$ ipython --no-banner

In [1]: import numpy as np

In [2]: import numpy.linalg as la

In [3]: np.set_printoptions(precision=2, suppress=True, linewidth=120)

In [4]: arr = np.loadtxt("a.csv", delimiter=",")

In [5]: print(arr)
[[ -6.57   0.01   1.75  -0.62  -4.01  -0.12  -0.1    0.02   0.23   0.01   6.05   0.02]
 [ 10.49   0.01  -3.01  -1.03  -6.     0.59   0.16   0.01  -1.06   0.03   2.32   0.03]
 [-10.59   0.01   0.85  -0.04  39.73   0.38   0.14   0.02  -0.64   0.02  -3.82   0.13]
 [ -3.56  -0.01  -1.1   -1.18   1.41   0.6   -0.31  -0.03  -0.44  -0.02  -3.16   0.07]
 [  6.32  -0.01  -1.68   0.17  19.21   0.13   0.24  -0.02   1.21   0.05   7.42  -0.08]
 [ -0.51   0.    -0.69  -0.43  10.17  -0.2   -0.25   0.01   1.22   0.05  -6.23   0.04]
 [-24.21   0.01  -2.65   0.12 -11.77   0.27   0.18   0.03   0.14   0.    -2.44  -0.06]
 [-18.74   0.02  -2.72   0.8   12.55  -0.22  -0.01  -0.01  -0.15  -0.03  -0.08  -0.08]
 [ -7.36  -0.01   1.58   0.51   6.33   0.02  -0.03  -0.03  -0.33  -0.01  -0.37  -0.09]
 [ -7.96  -0.02   3.89  -1.27  13.41  -0.01   0.     0.    -0.89  -0.04 -10.97   0.22]
 [ -1.62  -0.01  -3.32  -0.02 -54.21   0.29   0.05   0.01  -0.39  -0.01  -4.42   0.01]
 [ -1.46  -0.01  -3.39  -0.08 -17.03  -0.46  -0.01   0.05  -0.51  -0.03   5.2   -0.04]]

In [6]: theta = np.radians(135)

In [7]: r_ = np.eye(12)

In [8]: r_[7, 7] = r_[0, 0] = np.cos(theta)

In [9]: r_[7, 0], r_[0, 7] = -np.sin(theta), np.sin(theta)

In [10]: print(r_)
[[-0.71  0.    0.    0.    0.    0.    0.    0.71  0.    0.    0.    0.  ]
 [ 0.    1.    0.    0.    0.    0.    0.    0.    0.    0.    0.    0.  ]
 [ 0.    0.    1.    0.    0.    0.    0.    0.    0.    0.    0.    0.  ]
 [ 0.    0.    0.    1.    0.    0.    0.    0.    0.    0.    0.    0.  ]
 [ 0.    0.    0.    0.    1.    0.    0.    0.    0.    0.    0.    0.  ]
 [ 0.    0.    0.    0.    0.    1.    0.    0.    0.    0.    0.    0.  ]
 [ 0.    0.    0.    0.    0.    0.    1.    0.    0.    0.    0.    0.  ]
 [-0.71  0.    0.    0.    0.    0.    0.   -0.71  0.    0.    0.    0.  ]
 [ 0.    0.    0.    0.    0.    0.    0.    0.    1.    0.    0.    0.  ]
 [ 0.    0.    0.    0.    0.    0.    0.    0.    0.    1.    0.    0.  ]
 [ 0.    0.    0.    0.    0.    0.    0.    0.    0.    0.    1.    0.  ]
 [ 0.    0.    0.    0.    0.    0.    0.    0.    0.    0.    0.    1.  ]]

In [11]: B = arr @ r_.T

In [12]: print(round(float(la.det(r_)), 2), round(np.trace(r_), 2))
1.0 8.59

In [13]: print(np.allclose(arr @ arr.T, B @ B.T))
True

In [14]: t3 = np.stack([arr, 3 * arr, arr[::-1]])

In [15]: print((t3 @ arr.T).shape)
(3, 12, 12)

In [16]: print(la.matrix_rank(t3.reshape(3, -1)))
2

In [17]: B = np.array([[3, 0],
    ...:     [3, 5],
    ...:     [0, 1],
    ...:     [2, 4],
    ...:     [4, 2],
    ...:     [1, 1],
    ...:     [5, 1],
    ...:     [5, 4],
    ...:     [4, 2],
    ...:     [3, 4],
    ...:     [5, 5],
    ...:     [1, 3]])

In [18]: print(la.matrix_rank(arr @ B))
2

In [19]: print(np.einsum("ij,ij->i", arr, arr))
[  99.37  163.04 1706.53   27.91  468.42  144.76  737.78  516.81   97.25  381.12 2972.15  331.17]

In [20]: rng = np.random.default_rng(31)

In [21]: z = rng.permutation(12)

In [22]: print(z)
[ 4  7  0  9  6 10  1  2  5 11  3  8]

In [23]: B = arr[z][:, z]

In [24]: print(B)
[[ 19.21  -0.02   6.32   0.05   0.24   7.42  -0.01  -1.68   0.13  -0.08   0.17   1.21]
 [ 12.55  -0.01 -18.74  -0.03  -0.01  -0.08   0.02  -2.72  -0.22  -0.08   0.8   -0.15]
 [ -4.01   0.02  -6.57   0.01  -0.1    6.05   0.01   1.75  -0.12   0.02  -0.62   0.23]
 [ 13.41   0.    -7.96  -0.04   0.   -10.97  -0.02   3.89  -0.01   0.22  -1.27  -0.89]
 [-11.77   0.03 -24.21   0.     0.18  -2.44   0.01  -2.65   0.27  -0.06   0.12   0.14]
 [-54.21   0.01  -1.62  -0.01   0.05  -4.42  -0.01  -3.32   0.29   0.01  -0.02  -0.39]
 [ -6.     0.01  10.49   0.03   0.16   2.32   0.01  -3.01   0.59   0.03  -1.03  -1.06]
 [ 39.73   0.02 -10.59   0.02   0.14  -3.82   0.01   0.85   0.38   0.13  -0.04  -0.64]
 [ 10.17   0.01  -0.51   0.05  -0.25  -6.23   0.    -0.69  -0.2    0.04  -0.43   1.22]
 [-17.03   0.05  -1.46  -0.03  -0.01   5.2   -0.01  -3.39  -0.46  -0.04  -0.08  -0.51]
 [  1.41  -0.03  -3.56  -0.02  -0.31  -3.16  -0.01  -1.1    0.6    0.07  -1.18  -0.44]
 [  6.33  -0.03  -7.36  -0.01  -0.03  -0.37  -0.01   1.58   0.02  -0.09   0.51  -0.33]]

In [25]: print(np.sort(np.abs(la.eigvals(B))))
[ 0.06  0.09  0.15  0.15  0.83  0.98  0.98  1.85  6.22  6.22 22.54 22.54]

In [26]: B = arr + rng.integers(-2, 3, (12, 8)) @ rng.integers(-2, 3, (8, 12))

In [27]: print(B)
[[  1.43  -4.99   0.75  -8.62  -3.01  -1.12  -3.1   -6.98  -9.77  -7.99   6.05  -8.98]
 [  3.49   4.01  -7.01  -0.03  -3.     4.59   2.16   6.01  -7.06   5.03   1.32  -0.97]
 [ -8.59  -0.99  -1.15  -4.04  44.73  -9.62  -5.86   3.02 -10.64  -6.98  -3.82  -2.87]
 [ -3.56  -7.01   7.9   -0.18  -6.59   6.6    2.69   0.97   8.56   1.98   5.84   4.07]
 [  0.32   5.99   1.32   4.17  17.21   5.13   9.24  -2.02   5.21   1.05   3.42   1.92]
 [  1.49   8.    -0.69  -1.43  11.17   7.8    7.75  -8.99   2.22  -0.95 -17.23 -11.96]
 [-24.21   1.01 -10.65  -1.88  -5.77  -1.73  -5.82   5.03  -7.86   3.    -3.44  -3.06]
 [-16.74  -3.98  -1.72  -1.2   10.55   0.78  -0.01  -2.01   0.85  -3.03   3.92   4.92]
 [ -8.36  -0.01   6.58   2.51   6.33   0.02  -0.03   6.97   4.67   1.99   2.63  -1.09]
 [-14.96   2.98   5.89  -2.27  10.41   2.99   3.     3.    -4.89   4.96 -13.97 -11.78]
 [  7.38  -9.01   0.68  -1.02 -55.21  -2.71  -5.95   0.01   3.61  -3.01   3.58   3.01]
 [ -6.46  -0.01  -5.39   4.92 -20.03  -2.46  -3.01   5.05   7.49   8.97   7.2    7.96]]

In [28]: print(np.abs(B - arr).sum(axis=1))
[61. 44. 53. 59. 48. 62. 45. 27. 26. 49. 51. 52.]

In [29]: mat = np.load("test0.npy")

In [30]: print(mat)
[[ 1  4 -1 -2  0  3]
 [-5  1 -2  4 -4 -4]
 [ 2 -3  1  1  2 -3]
 [-2  5 -2 -1 -1 -2]
 [-2  5 -2 -1 -1 -2]
 [-1  3  0 -5 -1  1]
 [ 1 -4  5  2 -4  1]]

In [31]: w1 = np.array([[-3, -3], [2, 0], [2, 2], [-1, -2], [-1, 3], [2, 3]])

In [32]: coef = np.array([2, -2])

In [33]: hid = np.maximum(mat @ w1 + coef, 0)

In [34]: print((hid > 0).astype(int))
[[1 1]
 [1 0]
 [0 0]
 [1 0]
 [1 0]
 [1 1]
 [1 0]]

In [35]: print(hid)
[[13  6]
 [ 7  0]
 [ 0  0]
 [12  0]
 [12  0]
 [19 11]
 [ 5  0]]

In [36]: basis = np.array([[-2, 0, -4], [-9, -7, 2]])

In [37]: print(hid @ basis)
[[ -80  -42  -40]
 [ -14    0  -28]
 [   0    0    0]
 [ -24    0  -48]
 [ -24    0  -48]
 [-137  -77  -54]
 [ -10    0  -20]]

In [38]: P = mat @ la.solve(mat.T @ mat, mat.T)

In [39]: print(np.round(la.eigvalsh(P), 2) + 0)
[0. 1. 1. 1. 1. 1. 1.]

In [40]: print(round(float(np.trace(P)), 2))
6.0

In [41]: J = np.load("arr.npy")

In [42]: print(J)
[[ 0  7  6  2  9  0  8 16  5]
 [ 6  0  4  5  7  1  9 18  5]
 [ 8  0  5  0  5  3  5 10  1]
 [ 1  6  1  0  7  5  1  2  4]
 [ 3  4  0  2  8  7  6 12  8]
 [ 6  4  8  9  7  6  5 10  8]
 [ 0  2  9  5  6  0  0  0  2]
 [ 4  9  7  1  4  5  7 14  8]]

In [43]: f = np.array([1, 2])

In [44]: print(np.cross(J[6, :3], J[1, :3]))
[  8  54 -12]

In [45]: print(np.correlate(J[6], J[1], "full"))
[  0  10  81 205 203 176 132  94 113  98  96  32  50  10   8   0  12]

In [46]: print(np.polyval(f, J[6]))
[ 2  4 11  7  8  2  2  2  4]

In [47]: m1 = np.load("dump.npy")

In [48]: print(m1)
[[-2.95 -2.    1.    0.    1.    1.   -3.    2.    2.    1.   -3.   -1.    3.    3.  ]
 [ 1.   -2.95 -3.    2.    2.    3.   -2.   -3.    1.    0.   -1.    3.    3.    1.  ]
 [ 1.    1.    0.05 -1.   -2.    3.    0.   -2.    1.   -3.   -2.    0.    3.    3.  ]
 [ 2.   -2.   -1.   -1.95 -2.    2.    1.   -2.    2.    1.   -3.    2.    3.    0.  ]
 [ 1.    2.    2.   -3.   -2.95  1.    3.    2.    0.   -3.    0.    3.   -3.    2.  ]
 [-2.   -2.   -2.    3.    3.   -0.95  3.    0.   -1.   -1.   -1.   -2.    2.   -2.  ]
 [-1.    1.   -3.   -2.    0.   -3.   -0.95 -1.    3.   -3.    0.   -3.   -2.   -2.  ]
 [-2.    0.    0.   -3.   -1.    2.    0.    0.05 -3.   -3.   -3.   -3.    0.   -2.  ]
 [ 0.    2.    3.    2.    2.   -3.    1.    0.   -1.95  3.    0.    1.    2.    2.  ]
 [ 0.    3.    3.   -2.    3.    2.    2.   -3.    1.    0.05 -3.    1.    2.    1.  ]
 [ 1.    3.    2.    2.   -1.    3.    2.    2.    2.    0.    0.05  3.   -2.   -2.  ]
 [ 3.   -3.   -2.    3.    3.   -1.    0.    3.    1.   -3.    0.   -2.95  1.    0.  ]
 [ 1.   -1.   -3.   -2.   -1.   -2.    1.    1.   -3.    3.    2.    2.   -0.95 -2.  ]
 [-3.   -2.    1.    0.    1.    1.   -3.    2.    2.    1.   -3.   -1.    3.    3.05]]

In [49]: left, s, Vt = la.svd(m1)

In [50]: print(np.argmax(s[:-1] / (s[1:] + 1e-6)) + 1)
13

In [51]: B = left[:, :13] @ np.diag(s[:13]) @ Vt[:13]

In [52]: print(np.round(la.norm(m1 - B, 2), 2), round(s[13], 2))
0.01 0.01

In [53]: print(la.matrix_rank(m1, rtol=0.05))
13

In [54]: print(round(np.abs(m1 - B).max(), 2))
0.0

In [55]: print(np.round(la.norm(m1 - B) / la.norm(m1), 2))
0.0

In [56]: vec = np.array([9, -9, -9, 3, -7, 9, 7, -8, 8, -3, 6, -5])

In [57]: a = np.maximum(arr @ vec, 0)

In [58]: print(np.flatnonzero(a > 1e-9))
[ 1 10 11]

In [59]: print(a)
[  0.   171.87   0.     0.     0.     0.     0.     0.     0.     0.   368.02 159.23]

In [60]: print(arr.T @ a)
[   974.25     -3.55  -2278.94   -197.12 -23693.27    134.88     44.31     13.36   -406.92     -3.3    -399.91
      2.47]

In [61]: feats = np.load("x.npy")

In [62]: print(feats)
[[ 5 -3  0 -4 -1  4  2]
 [-3  2  1  2 -1 -3 -1]
 [ 0  1  5 -2 -8 -3  1]
 [-4  2 -2  4  4 -2 -2]
 [-1 -1 -8  4 13  4 -2]
 [ 4 -3 -3 -2  4  5  1]
 [ 2 -1  1 -2 -2  1  1]]

In [63]: print(np.unique(feats.round(6), axis=0).shape)
(7, 7)

In [64]: print(np.round(feats @ la.pinv(feats) @ feats, 2) + 0)
[[ 5. -3.  0. -4. -1.  4.  2.]
 [-3.  2.  1.  2. -1. -3. -1.]
 [ 0.  1.  5. -2. -8. -3.  1.]
 [-4.  2. -2.  4.  4. -2. -2.]
 [-1. -1. -8.  4. 13.  4. -2.]
 [ 4. -3. -3. -2.  4.  5.  1.]
 [ 2. -1.  1. -2. -2.  1.  1.]]

In [65]: print(np.round(np.trace(la.pinv(feats) @ feats), 2))
2.0

In [66]: print(np.allclose(feats[:-1].T @ la.lstsq(feats[:-1].T, feats[-1])[0], feats[-1]))
True

In [67]: rank = la.matrix_rank(feats)

In [68]: print(rank)
2

In [69]: N = la.svd(feats)[2][rank:].T

In [70]: print([int(la.matrix_rank(feats[:, :j + 1])) for j in range(7)])
[1, 2, 2, 2, 2, 2, 2]

In [71]: print(N @ N.T)
[[ 0.65  0.21  0.01  0.28  0.05 -0.29 -0.14]
 [ 0.21  0.86 -0.05 -0.15  0.04  0.2   0.07]
 [ 0.01 -0.05  0.76  0.09  0.38  0.15 -0.04]
 [ 0.28 -0.15  0.09  0.74 -0.2   0.17  0.13]
 [ 0.05  0.04  0.38 -0.2   0.38 -0.19  0.1 ]
 [-0.29  0.2   0.15  0.17 -0.19  0.68 -0.08]
 [-0.14  0.07 -0.04  0.13  0.1  -0.08  0.94]]

In [72]: print(N.shape)
(7, 5)

In [73]: print(la.matrix_rank(feats.T @ feats), la.matrix_rank(feats @ feats.T))
2 2

In [74]: print([int(la.matrix_rank(np.delete(feats, i, axis=0))) for i in range(7)])
[2, 2, 2, 2, 2, 2, 2]

In [75]: print(np.allclose(feats @ N, 0))
True
